>>> import numpy as np
>>> import numpy.linalg as la
>>> np.set_printoptions(suppress=True, linewidth=160)
>>> def rnd(a):
...     return np.round(a, 2) + 0
... 
>>> E = np.load("data.npy")
>>> print(E)
[[0 1 0 0]
 [1 0 0 1]
 [0 0 0 1]
 [0 1 1 0]]
>>> print([round(float(la.det(E[:i, :i])), 2) + 0 for i in range(1, 5)])
[0.0, -1.0, 0.0, 1.0]
>>> print(np.all(la.eigvalsh(E) > 0))
False
>>> print(rnd(la.eigvalsh(E).min()))
-1.62
>>> vec = np.array([1, 0, 2, 1])
>>> print(E @ vec)
[0 2 1 2]
>>> print(np.sign((E @ vec).round(6)))
[0 1 1 1]
>>> print(E @ (2 * vec))
[0 4 2 4]
>>> print(E @ np.ones(4))
[1. 2. 1. 2.]
>>> print((E @ vec).argmax())
1
>>> print((E * vec).sum(axis=1))
[0 2 1 2]
>>> cent = np.sign(np.array([[-1, 1, 0], [2, 1, -1], [1, -2, -2]]))
>>> other = (np.tril(cent, -1) + np.eye(3)) @ (np.triu(cent, 1) + np.eye(3))
>>> evals = np.array([1, 2, 0])
>>> W0 = np.rint(other * evals @ la.inv(other)) + 0
>>> print(W0)
[[-2.  2.  1.]
 [-8.  6.  3.]
 [ 4. -2. -1.]]
>>> rank = la.matrix_rank(W0)
>>> print(rank)
2
>>> N = la.svd(W0)[2][rank:].T
>>> print(rnd(N @ N.T))
[[ 0.   0.   0. ]
 [ 0.   0.2 -0.4]
 [ 0.  -0.4  0.8]]
>>> print(np.allclose(W0 @ N, 0))
True
>>> print([int(la.matrix_rank(W0[:i])) for i in range(1, len(W0) + 1)])
[1, 2, 2]
>>> print(rnd(W0 @ la.pinv(W0) @ W0))
[[-2.  2.  1.]
 [-8.  6.  3.]
 [ 4. -2. -1.]]
>>> print(rnd(np.trace(la.pinv(W0) @ W0)))
2.0
>>> try:
...     la.inv(W0)
... except la.LinAlgError as e:
...     print("failed:", e)
... 
failed: Singular matrix
>>> print(np.unique(W0.round(6), axis=0).shape)
(3, 3)
>>> print(np.abs(np.diag(la.qr(W0)[1])) > 1e-9)
[ True  True False]
>>> Uu, sv, Vt = la.svd(W0)
>>> vecs = Vt[:(sv > 1e-8).sum()]
>>> rng = np.random.default_rng(478)
>>> vec = W0[0] + 3 * W0[1] + rng.integers(2) * np.eye(3)[2]
>>> print(vec)
[-26.  20.  10.]
>>> print(rnd(np.diag(vecs.T @ vecs)))
[1.  0.8 0.2]
>>> print(rnd(vecs.T @ vecs))
[[1.  0.  0. ]
 [0.  0.8 0.4]
 [0.  0.4 0.2]]
>>> vec = np.array([3, 0, 3])
>>> print((W0 * vec).sum(axis=1))
[ -3. -15.   9.]
>>> print(W0 @ np.ones(3))
[1. 1. 1.]
>>> print(la.norm(W0 @ vec) <= la.norm(W0, 2) * la.norm(vec) + 1e-9)
True
>>> print(W0 * vec)
[[ -6.   0.   3.]
 [-24.   0.   9.]
 [ 12.  -0.  -3.]]
>>> print(W0 @ (2 * vec))
[ -6. -30.  18.]
>>> other = np.array([[0], [-2], [-2], [2]])
>>> cent = np.array([[1, 0, 2, 0]])
>>> J = other @ cent + 0.3 * rng.normal(size=(4, 4))
>>> print(rnd(J))
[[ 0.47  0.01  0.46 -0.31]
 [-2.43 -0.22 -3.59  0.19]
 [-1.92  0.67 -3.99 -0.1 ]
 [ 1.9  -0.01  4.54 -0.6 ]]
>>> other = la.inv(J)
>>> print(rnd(la.det(J) * la.det(other)))
1.0
>>> print((np.abs(other) > 1e-9).astype(int))
[[1 1 1 1]
 [1 1 1 1]
 [1 1 1 1]
 [1 1 1 1]]
>>> print(rnd(la.slogdet(J)[0]))
-1.0
>>> G = J.T @ J
>>> print(rnd(G))
[[13.46 -0.77 25.28 -1.57]
 [-0.77  0.5  -1.92 -0.1 ]
 [25.28 -1.92 49.71 -3.19]
 [-1.57 -0.1  -3.19  0.51]]
>>> print(rnd(la.eigvalsh(G)[::-1]))
[62.96  0.68  0.46  0.07]
>>> print(np.allclose(G, G.T))
True
>>> other = la.inv(G)
>>> print(np.allclose(other, G.T))
False
>>> z = rng.permutation(4)
>>> other = J[:, z] * rng.choice([-1, 1], 4)
>>> print(rnd(other))
[[-0.31  0.47  0.46 -0.01]
 [ 0.19 -2.43 -3.59  0.22]
 [-0.1  -1.92 -3.99 -0.67]
 [-0.6   1.9   4.54  0.01]]
>>> Uu, _, Vt = la.svd(J.T @ other)
>>> print(rnd(la.lstsq(J, other)[0]))
[[ 0.  1.  0.  0.]
 [ 0.  0.  0. -1.]
 [ 0.  0.  1.  0.]
 [ 1.  0.  0.  0.]]
>>> print(z)
[3 0 2 1]
>>> other = J + rng.integers(-2, 3, (4, 1)) @ rng.integers(-2, 3, (1, 4))
>>> print(rnd(other))
[[-1.53  0.01 -1.54 -0.31]
 [-0.43 -0.22 -1.59  0.19]
 [ 0.08  0.67 -1.99 -0.1 ]
 [ 1.9  -0.01  4.54 -0.6 ]]
>>> print(la.matrix_rank(other - J, tol=1e-8))
1
>>> print(rnd(la.svd(other - J, compute_uv=False)))
[4.9 0.  0.  0. ]
>>> F = np.load("layer13.npy")
>>> print(rnd(F))
[[-0.53 -0.39 -0.06]
 [ 0.8   0.04  0.03]
 [ 0.    0.22 -0.98]
 [ 0.27 -0.89 -0.21]]
>>> G = F.T @ F
>>> print(rnd(np.diag(G)))
[1. 1. 1.]
>>> print(np.trace(G), rnd((F ** 2).sum()))
3.0 3.0
>>> print(rnd(G))
[[1. 0. 0.]
 [0. 1. 0.]
 [0. 0. 1.]]
>>> vec = np.array([2, 1, 1])
>>> rhs = F @ vec
>>> print(rnd(rhs))
[-1.51  1.67 -0.76 -0.57]
>>> rhs = rhs + 0.1 * rng.normal(size=4)
>>> print(rnd(rhs))
[-1.57  1.6  -0.72 -0.44]
>>> coef, *_ = la.lstsq(F, rhs)
>>> print(rnd(la.norm(rhs - F @ coef)))
0.12
>>> M = np.loadtxt("sample12.csv", delimiter=",")
>>> print(M)
[[ 0.  1.]
 [ 0. -1.]]
>>> other = M / la.norm(M, axis=1, keepdims=True)
>>> G = other @ other.T
>>> print(G)
[[ 1. -1.]
 [-1.  1.]]
>>> print(G[1])
[-1.  1.]
>>> print(np.degrees(np.arccos(np.clip(G[1, 0], -1, 1))))
180.0
>>> print(rnd(la.norm(other, axis=1)))
[1. 1.]
>>> print(la.lstsq(M[:-1].T, M[-1])[2])
1
>>> print(rnd(np.trace(la.pinv(M) @ M)))
1.0
>>> print(np.abs(np.diag(la.qr(M)[1])) > 1e-9)
[False  True]
>>> print(np.unique(M.round(6), axis=0).shape)
(2, 2)
>>> Uu, sv, Vt = la.svd(M)
>>> print(rnd(sv))
[1.41 0.  ]
>>> print(np.argmax(sv[:-1] / (sv[1:] + 1e-6)) + 1)
1
>>> other = Uu[:, :1] @ np.diag(sv[:1]) @ Vt[:1]
>>> print(rnd(la.norm(M - other, 2)), sv[1])
0.0 0.0
>>> print(rnd(la.norm(M, axis=0)))
[0.   1.41]
>>> print(M @ M.T)
[[ 1. -1.]
 [-1.  1.]]
>>> K = np.loadtxt("test18.csv", delimiter=",")
>>> print(K)
[[  9. -11. -24.]
 [-11.  74.  55.]
 [-24.  55.  77.]]
>>> Uu, sv, Vt = la.svd(K)
>>> print(rnd(sv))
[135.44  24.21   0.35]
>>> print(np.argmax(sv[:-1] / (sv[1:] + 1e-6)) + 1)
2
>>> other = Uu[:, :2] @ np.diag(sv[:2]) @ Vt[:2]
>>> print(la.matrix_rank(K, rtol=0.05))
2
>>> print(rnd(np.abs(K - other).max()))
0.29
>>> evals, vecs = la.eig(K)
>>> print(rnd(np.prod(evals)))
1156.0
>>> print(rnd(np.sort(la.eigvals(K.T))))
[  0.35  24.21 135.44]
>>> other = la.inv(K)
>>> print((np.abs(other) > 1e-9).astype(int))
[[1 1 1]
 [1 1 1]
 [1 1 1]]
>>> print(rnd(la.slogdet(K)[0]))
1.0
>>> A = np.load("m.npy")
>>> print(A)
[[-3.  1.]
 [ 0. -3.]]
>>> other = np.array([[0, 1, 0], [1, 2, 2]])
>>> print(other.T @ A.T)
[[ 1. -3.]
 [-1. -6.]
 [ 2. -6.]]
>>> print(la.matrix_rank(np.vstack([A, other.T])))
2
>>> print(A @ other)
[[ 1. -1.  2.]
 [-3. -6. -6.]]
>>> print(np.einsum("ij->j", A))
[-3. -2.]
>>> print(np.einsum("ik,kj->ij", A, other))
[[ 1. -1.  2.]
 [-3. -6. -6.]]
